% python3 -q
>>> import numpy as np
>>> np.set_printoptions(precision=3, suppress=True, linewidth=100, legacy="1.25")
>>> arr = np.loadtxt("case12.csv", delimiter=",")
>>> arr
array([[-0.875,  0.   ,  0.485],
       [ 0.   ,  1.   ,  0.   ],
       [-0.485,  0.   , -0.875]])
>>> O = arr.astype(float).copy()
>>> for j in range(3):
...     O[:, j] -= O[:, :j] @ (O[:, :j].T @ O[:, j])
...     O[:, j] /= np.linalg.norm(O[:, j])
... 
>>> O
array([[-0.875,  0.   ,  0.485],
       [ 0.   ,  1.   ,  0.   ],
       [-0.485,  0.   , -0.875]])
>>> def softmax(z):
...     e = np.exp(z - z.max(axis=-1, keepdims=True))
...     return e / e.sum(axis=-1, keepdims=True)
... 
>>> np.round(softmax(10 * arr[0]), 3) + 0
array([0.   , 0.008, 0.992])
>>> softmax(arr[0] + 4)
array([0.137, 0.329, 0.534])
>>> att = arr @ arr.T / np.sqrt(3)
>>> softmax(att).round(6).argmax(axis=1)
array([0, 1, 2])
>>> softmax(att + np.triu(np.full(att.shape, -np.inf), 1))
array([[1.   , 0.   , 0.   ],
       [0.36 , 0.64 , 0.   ],
       [0.264, 0.264, 0.471]])
>>> softmax(att)
array([[0.471, 0.264, 0.264],
       [0.264, 0.471, 0.264],
       [0.264, 0.264, 0.471]])
>>> vec = np.array([1, 2, 2])
>>> y = arr @ vec
>>> coef, lr = np.zeros(3), 1 / np.linalg.norm(arr, 2) ** 2
>>> for i in range(60):
...     coef -= lr * arr.T @ (arr @ coef - y)
...     if i % 10 == 0: print(i, round(np.linalg.norm(arr @ coef - y), 3))
... 
0 0.0
10 0.0
20 0.0
30 0.0
40 0.0
50 0.0
>>> round(float(np.linalg.cond(arr)), 3)
1.0
>>> K = np.loadtxt("layer1.csv", delimiter=",")
>>> K
array([[-1.23 , -5.627, -8.174],
       [ 4.754,  6.539,  5.886],
       [-2.066, -7.065,  6.769],
       [ 6.674, -6.154, -4.194],
       [-8.209, -3.603, -4.43 ],
       [ 5.757,  7.299, -3.685],
       [-8.238, -3.668,  4.323],
       [-3.487, -9.305,  1.122],
       [ 3.576, -6.228, -6.959],
       [ 4.06 , -8.475, -3.419],
       [-7.514,  1.802,  6.347],
       [ 0.483, -1.122, -9.925],
       [-2.824,  9.207,  2.693],
       [-2.692, -5.466,  7.93 ],
       [-1.526,  6.85 , -7.124],
       [-5.9  , -8.049,  0.634],
       [ 3.95 ,  1.766, -9.016],
       [ 2.462, -6.881,  6.825],
       [-4.443,  8.465,  2.933],
       [-3.259, -9.148, -2.387],
       [-0.03 , -4.266,  9.044],
       [-0.363,  6.334,  7.73 ],
       [ 9.747,  2.227, -0.187],
       [-6.077, -6.247, -4.903],
       [-8.312, -5.437, -1.162],
       [-2.656,  9.457, -1.874]])
>>> vec = np.array([0, 0, -4])
>>> y = K @ vec
>>> np.round(np.linalg.lstsq(K, y)[0], 3) + 0
array([ 0.,  0., -4.])
>>> rng = np.random.default_rng(703595)
>>> y = y + 0.1 * rng.normal(size=26)
>>> y
array([ 32.835, -23.625, -27.068,  16.697,  17.785,  14.72 , -17.222,  -4.487,  27.809,  13.758,
       -25.404,  39.604, -10.68 , -31.58 ,  28.544,  -2.592,  36.121, -27.354, -11.77 ,   9.273,
       -36.078, -30.933,   0.677,  19.652,   4.615,   7.358])
>>> coef, *_ = np.linalg.lstsq(K, y)
>>> coef.round(3) + 0
array([-0.002,  0.   , -3.999])
>>> round(np.linalg.norm(y - K @ coef), 3)
0.455
>>> np.count_nonzero(K)
78
>>> K.mean(axis=0)
array([-1.052, -1.415, -0.2  ])
>>> np.abs(K).max()
9.925
>>> np.linalg.matrix_rank(K)
3
>>> np.linalg.svd(K, compute_uv=False)
array([33.917, 30.183, 23.208])
>>> K.shape
(26, 3)
>>> G = np.cov(K, rowvar=False)
>>> np.polyfit(K[:, 0], K[:, 2], 1)
array([-0.211, -0.422])
>>> G.shape
(3, 3)
